% python3 -q
>>> import numpy as np
>>> np.set_printoptions(suppress=True, linewidth=160)
>>> J = np.load("case3.npy")
>>> J
array([[-2,  0,  1,  1, -1],
       [-2, -1,  1,  1, -2],
       [-2,  0, -2,  0,  0],
       [ 2,  0,  0, -2,  1],
       [-2, -1,  1,  1, -2],
       [ 1,  1, -2, -2,  2]])
>>> x = np.array([-2, -6, 6, 2, 1])
>>> rhs = J @ x
>>> np.round(np.linalg.solve(J.T @ J, J.T @ rhs), 1)
array([-2., -6.,  6.,  2.,  1.])
>>> np.round(np.linalg.pinv(J) @ J, 1) + 0
array([[1., 0., 0., 0., 0.],
       [0., 1., 0., 0., 0.],
       [0., 0., 1., 0., 0.],
       [0., 0., 0., 1., 0.],
       [0., 0., 0., 0., 1.]])
>>> rng = np.random.default_rng(25)
>>> rhs = rhs + 0.1 * rng.normal(size=6)
>>> rhs.round(1)
array([ 11. ,  16. ,  -8.1,  -7.2,  16. , -21.9])
>>> c, *_ = np.linalg.lstsq(J, rhs)
>>> [round(float(np.linalg.norm(np.linalg.solve(J.T @ J + lam * np.eye(5), J.T @ rhs))), 2) for lam in (0, 1, 10, 100)]
[7.87, 5.99, 4.44, 1.56]
>>> round(float(np.linalg.norm(rhs - J @ c)), 1)
0.0
>>> c.round()
array([-2., -5.,  6.,  2., -0.])
>>> mat = np.load("mat.npy")
>>> mat
array([[0, 1, 0, 0],
       [0, 0, 1, 0],
       [0, 0, 0, 1],
       [1, 0, 0, 0]])
>>> x = np.array([4, -5, -5, 0])
>>> np.round(np.abs(np.linalg.eigvals(mat)), 1)
array([1., 1., 1., 1.])
>>> 4 - np.linalg.matrix_rank(mat - np.eye(4), tol=1e-8)
np.int64(1)
>>> round(np.linalg.norm(x), 1), np.round(np.linalg.norm(mat @ x), 1)
(np.float64(8.1), np.float64(8.1))
>>> [p for p in range(1, 25) if np.allclose(np.linalg.matrix_power(mat, p), np.eye(4))]
[4, 8, 12, 16, 20, 24]
>>> np.round(np.linalg.inv(mat), 1)
array([[0., 0., 0., 1.],
       [1., 0., 0., 0.],
       [0., 1., 0., 0.],
       [0., 0., 1., 0.]])
>>> feats = np.load("test19.npy")
>>> print(feats)
[[ 1.2 -0.3  1.4 -0.6]
 [-1.1 -1.1  0.2  0.7]
 [-0.2  0.1  0.4  0. ]
 [ 2.7  1.1 -0.7 -1.3]
 [-3.5  0.6 -0.4  1.7]
 [ 3.5 -1.  -0.8 -1.8]
 [ 5.6 -0.5  0.6 -2.7]
 [-0.3 -0.6  0.7  0.2]
 [-1.6  1.1  0.3  0.5]
 [ 0.2  0.  -1.3 -0.4]
 [-1.3  1.2 -0.3  0.6]
 [ 0.5  0.4  0.2 -0.1]
 [-2.4  0.6 -1.5  1.2]
 [-1.1  2.2  0.9  0.3]
 [-2.1 -1.1 -1.   0.7]
 [ 0.9 -0.4  0.5 -0.6]
 [ 3.3  1.1 -3.3 -1.7]
 [ 0.6  0.6  0.8 -0.1]
 [ 2.6  0.4  0.8 -1.1]]
>>> lab = rng.permutation(4)
>>> Y = feats[:, lab] * rng.choice([-1, 1], 4)
>>> print(Y)
[[-0.6  1.4  0.3 -1.2]
 [ 0.7  0.2  1.1  1.1]
 [ 0.   0.4 -0.1  0.2]
 [-1.3 -0.7 -1.1 -2.7]
 [ 1.7 -0.4 -0.6  3.5]
 [-1.8 -0.8  1.  -3.5]
 [-2.7  0.6  0.5 -5.6]
 [ 0.2  0.7  0.6  0.3]
 [ 0.5  0.3 -1.1  1.6]
 [-0.4 -1.3 -0.  -0.2]
 [ 0.6 -0.3 -1.2  1.3]
 [-0.1  0.2 -0.4 -0.5]
 [ 1.2 -1.5 -0.6  2.4]
 [ 0.3  0.9 -2.2  1.1]
 [ 0.7 -1.   1.1  2.1]
 [-0.6  0.5  0.4 -0.9]
 [-1.7 -3.3 -1.1 -3.3]
 [-0.1  0.8 -0.6 -0.6]
 [-1.1  0.8 -0.4 -2.6]]
>>> U, _, VT = np.linalg.svd(feats.T @ Y)
>>> np.round(U @ VT, 1) + 0
array([[ 0.,  0.,  0., -1.],
       [ 0.,  0., -1.,  0.],
       [ 0.,  1.,  0.,  0.],
       [ 1.,  0.,  0.,  0.]])
>>> print(lab)
[3 2 1 0]
>>> np.round(np.linalg.lstsq(feats, Y)[0], 1) + 0
array([[ 0.,  0.,  0., -1.],
       [ 0.,  0., -1.,  0.],
       [ 0.,  1.,  0.,  0.],
       [ 1.,  0.,  0.,  0.]])
>>> hat = feats @ np.linalg.solve(feats.T @ feats, feats.T)
>>> print(np.round(np.diag(hat), 1) + 0)
[0.1 0.1 0.  0.2 0.2 0.2 0.3 0.  0.3 0.2 0.1 0.1 0.2 0.5 0.4 0.1 0.6 0.1 0.2]
>>> np.round(np.trace(hat), 1)
np.float64(4.0)
>>> np.allclose(hat @ hat, hat)
True
>>> Xc = (feats - feats.mean(axis=0)) / feats.std(axis=0)
>>> print(np.argwhere(np.abs(Xc) > 2))
[[ 6  0]
 [ 6  3]
 [13  1]
 [16  2]]
>>> print(np.round(Xc.std(axis=0), 1))
[1. 1. 1. 1.]
>>> c = np.linalg.lstsq(np.delete(Xc, 3, axis=1), Xc[:, 3])[0]
>>> np.abs(c).argmax()
np.int64(0)
>>> np.round(1 - np.var(Xc[:, 3] - np.delete(Xc, 3, axis=1) @ c), 1)
np.float64(1.0)
>>> Y = feats / np.linalg.norm(feats, axis=1, keepdims=True)
>>> gram = Y @ Y.T
>>> (gram - 2 * np.eye(19)).round(6).argmax(axis=1)
array([15, 14, 13, 16, 12,  6, 18,  1, 10, 16,  8, 17,  4,  8,  1,  0,  3, 11,  6])
>>> d = np.linalg.norm(feats[:, None] - feats[None], axis=-1)
>>> np.round(np.linalg.norm(feats, axis=1), 1)
array([2. , 1.7, 0.5, 3.3, 4. , 4.1, 6.3, 1. , 2. , 1.4, 1.9, 0.7, 3.1, 2.6, 2.7, 1.3, 5.1, 1.2, 3. ])
>>> np.flatnonzero(d[14] < d.mean() / 2)
array([ 1, 14])
>>> print(d.mean(axis=1).argmax())
6
>>> np.linalg.matrix_rank(d ** 2)
np.int64(6)
>>> data = np.load("layer0.npy")
>>> print(data)
[[  7   4   2  -3   8]
 [  4  12   8  -6  -2]
 [  2   8  14 -10  -1]
 [ -3  -6 -10  27  -6]
 [  8  -2  -1  -6  15]]
>>> np.round(np.abs(np.linalg.svd(data)[2][-1]), 1) + 0
array([0.8, 0.4, 0. , 0.1, 0.5])
>>> round(np.linalg.norm(data, 2) / np.linalg.norm(data), 1)
np.float64(0.8)
>>> np.argsort(-np.linalg.norm(data, axis=0).round(6), kind="stable")[:3]
array([3, 2, 4])
>>> Y = np.array([[0, 2, 0], [1, 2, 0]])
>>> cent = np.kron(Y, data)
>>> print(np.linalg.matrix_rank(cent))
10
>>> print(cent)
[[  0   0   0   0   0  14   8   4  -6  16   0   0   0   0   0]
 [  0   0   0   0   0   8  24  16 -12  -4   0   0   0   0   0]
 [  0   0   0   0   0   4  16  28 -20  -2   0   0   0   0   0]
 [  0   0   0   0   0  -6 -12 -20  54 -12   0   0   0   0   0]
 [  0   0   0   0   0  16  -4  -2 -12  30   0   0   0   0   0]
 [  7   4   2  -3   8  14   8   4  -6  16   0   0   0   0   0]
 [  4  12   8  -6  -2   8  24  16 -12  -4   0   0   0   0   0]
 [  2   8  14 -10  -1   4  16  28 -20  -2   0   0   0   0   0]
 [ -3  -6 -10  27  -6  -6 -12 -20  54 -12   0   0   0   0   0]
 [  8  -2  -1  -6  15  16  -4  -2 -12  30   0   0   0   0   0]]
>>> cent.shape
(10, 15)
>>> np.round(np.linalg.eigvals(data), 1) + 0
array([37.9, 20.2, 12.1,  0. ,  4.8])
>>> np.einsum("ii->", data)
np.int64(75)
>>> round(float(np.linalg.det(data.T)), 1)
1764.0
>>> print(np.round(np.linalg.norm(data), 1))
44.8
>>> data.shape
(5, 5)
>>> np.unravel_index(np.abs(data).argmax(), data.shape)
(np.int64(3), np.int64(3))
>>> np.diff(data, axis=0)
array([[ -3,   8,   6,  -3, -10],
       [ -2,  -4,   6,  -4,   1],
       [ -5, -14, -24,  37,  -5],
       [ 11,   4,   9, -33,  21]])
>>> np.linalg.matrix_rank(data)
np.int64(5)
>>> data.sum(axis=0)
array([18, 16, 13,  2, 14])
>>> np.count_nonzero(data)
np.int64(25)
>>> w, evecs = np.linalg.eigh(data)
>>> x = np.array([1, 5, 1, 4, 5])
>>> np.abs(data).sum(axis=1).max(), round(np.abs(w).max(), 1)
(np.int64(52), np.float64(37.9))
>>> print(np.round(np.linalg.eigvalsh(data[1:, 1:]), 1))
[ 4.6  8.  18.8 36.6]
>>> np.round(evecs * np.sqrt(w) @ evecs.T, 1)
array([[ 1.8,  1. ,  0.2, -0.1,  1.7],
       [ 1. ,  3. ,  1.1, -0.6, -0.6],
       [ 0.2,  1.1,  3.4, -1.1, -0.2],
       [-0.1, -0.6, -1.1,  5. , -0.8],
       [ 1.7, -0.6, -0.2, -0.8,  3.3]])
>>> Y = np.array([[0.4], [0.5], [-0.6], [0.0], [-0.2], [0.3], [1.5], [-0.7]])
>>> cent = np.array([[0.2, 0.5, 0.3, 1.8]])
>>> arr = Y @ cent
>>> arr.round(1) + 0
array([[ 0.1,  0.2,  0.1,  0.7],
       [ 0.1,  0.2,  0.2,  0.9],
       [-0.1, -0.3, -0.2, -1.1],
       [ 0. ,  0. ,  0. ,  0. ],
       [ 0. , -0.1, -0.1, -0.4],
       [ 0.1,  0.2,  0.1,  0.5],
       [ 0.3,  0.8,  0.4,  2.7],
       [-0.1, -0.4, -0.2, -1.3]])
>>> U, sig, VT = np.linalg.svd(arr)
>>> evecs = VT[:(sig > 1e-8).sum()]
>>> x = arr[1] + 4 * arr[0] + rng.integers(2) * np.eye(4)[2]
>>> x.round(1)
array([0.4, 1. , 0.6, 3.8])
>>> np.round(np.diag(evecs.T @ evecs), 1) + 0
array([0. , 0.1, 0. , 0.9])
>>> round(float(np.linalg.norm(x - evecs.T @ evecs @ x)), 1)
0.0
>>> np.linalg.cond(arr) > 100
np.True_
>>> print(np.argsort(-np.linalg.norm(arr, axis=0).round(6), kind="stable")[:3])
[3 1 2]
>>> [round(float(x), 1) for x in np.linalg.svd(arr, compute_uv=False)[:3]]
[3.6, 0.0, 0.0]
>>> np.allclose(arr[:-1].T @ np.linalg.lstsq(arr[:-1].T, arr[-1])[0], arr[-1])
True
>>> U, sig, VT = np.linalg.svd(arr)
>>> np.argmax(sig[:-1] / (sig[1:] + 1e-6)) + 1
np.int64(1)
>>> Y = U[:, :1] @ np.diag(sig[:1]) @ VT[:1]
>>> round(float(np.abs(arr - Y).max()), 1)
0.0
>>> F = np.load("out16.npy")
>>> F
array([[-9.7, -4.5, 10.2, -8.1],
       [-5.6, -4.3,  8.7, -2.8],
       [-3.8,  6.5,  2. , -8.1],
       [-3.7, -2.3,  7.8, -2.1],
       [-2.3,  5. ,  3. , -5.4],
       [-1.5,  9.6, -1.6, -6.7],
       [-5.2,  3. ,  3.9, -7.2],
       [-3.8, -4.5,  8. , -0.1],
       [-4. , -4.2,  7.3, -0.2],
       [-0.2,  1. ,  3.5,  0.9],
       [ 6.3, 11.2, -4.8,  2.3],
       [-2.6,  2. ,  3.8, -3.1],
       [-1.2,  8.7, -0.1, -6.3],
       [ 5.4,  4.8, -1.5,  6.1],
       [-6.7, -0.9,  7.2, -6.7],
       [ 1.3,  9.9, -2.9, -3.1],
       [-5.4,  0.1,  6. , -5.6],
       [-1.3,  3.3,  2.8, -2.4],
       [-2.5, -1.8,  7. , -0.7],
       [ 0.7,  3.8,  2.2, -0.3],
       [-2.6,  0.8,  3.9, -1.9],
       [-3.2, -1.2,  6.7, -2.1],
       [-3.8, -1.6,  6.4, -2.2],
       [-5.1, -1.9,  7. , -3.8],
       [-7. , -2.7,  8.3, -5.7],
       [-1.3,  3.7,  1.9, -2.3]])
>>> Y = np.c_[F[:, :2] @ np.array([[6, 5], [2, 1]]), np.array([3, 3, 1, 7, 6, 5, 1, 2, 9, 4, 9, 0, 9, 3, 4, 1, 8, 7, 0, 6, 8, 9, 5, 5, 4, 7])]
>>> Y.round(1)
array([[-67.2, -53. ,   3. ],
       [-42.2, -32.3,   3. ],
       [ -9.8, -12.5,   1. ],
       [-26.8, -20.8,   7. ],
       [ -3.8,  -6.5,   6. ],
       [ 10.2,   2.1,   5. ],
       [-25.2, -23. ,   1. ],
       [-31.8, -23.5,   2. ],
       [-32.4, -24.2,   9. ],
       [  0.8,   0. ,   4. ],
       [ 60.2,  42.7,   9. ],
       [-11.6, -11. ,   0. ],
       [ 10.2,   2.7,   9. ],
       [ 42. ,  31.8,   3. ],
       [-42. , -34.4,   4. ],
       [ 27.6,  16.4,   1. ],
       [-32.2, -26.9,   8. ],
       [ -1.2,  -3.2,   7. ],
       [-18.6, -14.3,   0. ],
       [ 11.8,   7.3,   6. ],
       [-14. , -12.2,   8. ],
       [-21.6, -17.2,   9. ],
       [-26. , -20.6,   5. ],
       [-34.4, -27.4,   5. ],
       [-47.4, -37.7,   4. ],
       [ -0.4,  -2.8,   7. ]])
>>> np.round(np.linalg.lstsq(F, Y[:, 0])[0], 1) + 0
array([6., 2., 0., 0.])
>>> W0 = np.load("run5.npy")
>>> W0.round(1) + 0
array([[-0.2, -1.3, -2.1, -1. ,  0.3,  1.3],
       [ 0.2,  1.3,  2.1,  1.1, -0.3, -1.3],
       [ 0. , -0.8,  1.9, -2.2,  0.3,  0. ],
       [ 0. ,  1.1, -1.4,  2.4, -0.4, -0.2],
       [-0.1, -1.2,  1.2, -2.4,  0.4,  0.4],
       [ 0. , -0.8,  1.9, -2.2,  0.3,  0. ],
       [-0.1, -0.6, -2.7,  0.3,  0.1,  1. ],
       [ 0.1,  1.2, -1.1,  2.4, -0.4, -0.4],
       [ 0. , -0.5,  2.2, -1.9,  0.3, -0.3],
       [ 0.2,  1. ,  2.5,  0.3, -0.2, -1.2],
       [-0.1, -1.3,  0.8, -2.5,  0.4,  0.5],
       [-0.2, -1.5, -1.3, -1.8,  0.4,  1.2],
       [-0.1, -1.5,  0.4, -2.5,  0.5,  0.7],
       [-0.1,  0.2, -2.5,  1.5, -0.2,  0.5],
       [ 0.2,  1.6,  1. ,  2. , -0.4, -1.1],
       [ 0. ,  0.7, -2.1,  2. , -0.3,  0.2],
       [ 0.1,  0.2,  2.7, -0.9,  0.1, -0.8],
       [ 0.2,  1.6,  1.1,  1.9, -0.4, -1.2],
       [ 0. ,  1. , -1.5,  2.3, -0.4, -0.2],
       [-0.1,  0.2, -2.5,  1.5, -0.2,  0.5],
       [-0.1, -1.6, -0.7, -2.2,  0.4,  1.1],
       [ 0.2,  1.4,  1.9,  1.4, -0.3, -1.3],
       [ 0. ,  0.4, -2.4,  1.7, -0.2,  0.4],
       [ 0. , -0.5,  2.3, -1.8,  0.3, -0.3],
       [ 0. , -0.6,  2.2, -2. ,  0.3, -0.2],
       [ 0.1,  1.5,  0.2,  2.3, -0.5, -0.9],
       [ 0. ,  0.5, -2.3,  1.9, -0.3,  0.3]])
>>> cent = W0[[20, 13]].astype(float)
>>> for _ in range(3):
...     lab = np.linalg.norm(W0[:, None] - cent, axis=-1).argmin(axis=1)
...     cent = np.array([W0[lab == j].mean(axis=0) for j in range(2)])
... 
>>> print(lab)
[0 1 0 1 0 0 1 1 0 0 0 0 0 1 1 1 0 1 1 1 0 1 1 0 0 1 1]
>>> print(cent.round(1) + 0)
[[ 0.  -0.8  1.1 -1.8  0.3  0.2]
 [ 0.   0.9 -0.9  1.8 -0.3 -0.3]]
>>> np.bincount(lab)
array([13, 14])
>>> np.round(cent[1] - cent[0], 1)
array([ 0.1,  1.7, -1.9,  3.5, -0.6, -0.4])
>>> m1 = np.array([[0.3, -0.5, -0.4, -0.5, 0.4, 0.0],
...     [-1.2, -1.1, 0.1, 1.1, -1.8, -2.6],
...     [1.2, 1.4, -0.2, -0.1, -1.3, 0.0],
...     [2.3, -0.5, 1.5, 0.5, -1.2, -3.1],
...     [0.3, -1.0, 0.0, -1.6, 0.4, -1.0],
...     [0.6, 0.2, -0.2, 0.6, 0.9, -0.5],
...     [-0.3, -0.3, -1.8, -1.8, 1.4, -1.0]])
>>> m1[:, 4] *= 3
>>> m1.round(1)
array([[ 0.3, -0.5, -0.4, -0.5,  1.2,  0. ],
       [-1.2, -1.1,  0.1,  1.1, -5.4, -2.6],
       [ 1.2,  1.4, -0.2, -0.1, -3.9,  0. ],
       [ 2.3, -0.5,  1.5,  0.5, -3.6, -3.1],
       [ 0.3, -1. ,  0. , -1.6,  1.2, -1. ],
       [ 0.6,  0.2, -0.2,  0.6,  2.7, -0.5],
       [-0.3, -0.3, -1.8, -1.8,  4.2, -1. ]])
>>> x = np.array([9, -1, -6, -9, 3, -1])
>>> rhs = m1 @ x
>>> c, lr = np.zeros(6), 1 / np.linalg.norm(m1, 2) ** 2
>>> for i in range(6):
...     c -= lr * m1.T @ (m1 @ c - rhs)
...     if i % 2 == 0: print(i, round(np.linalg.norm(m1 @ c - rhs), 1))
... 
0 33.9
2 27.0
4 22.1
>>> round(float(np.linalg.cond(m1)), 1)
22.2
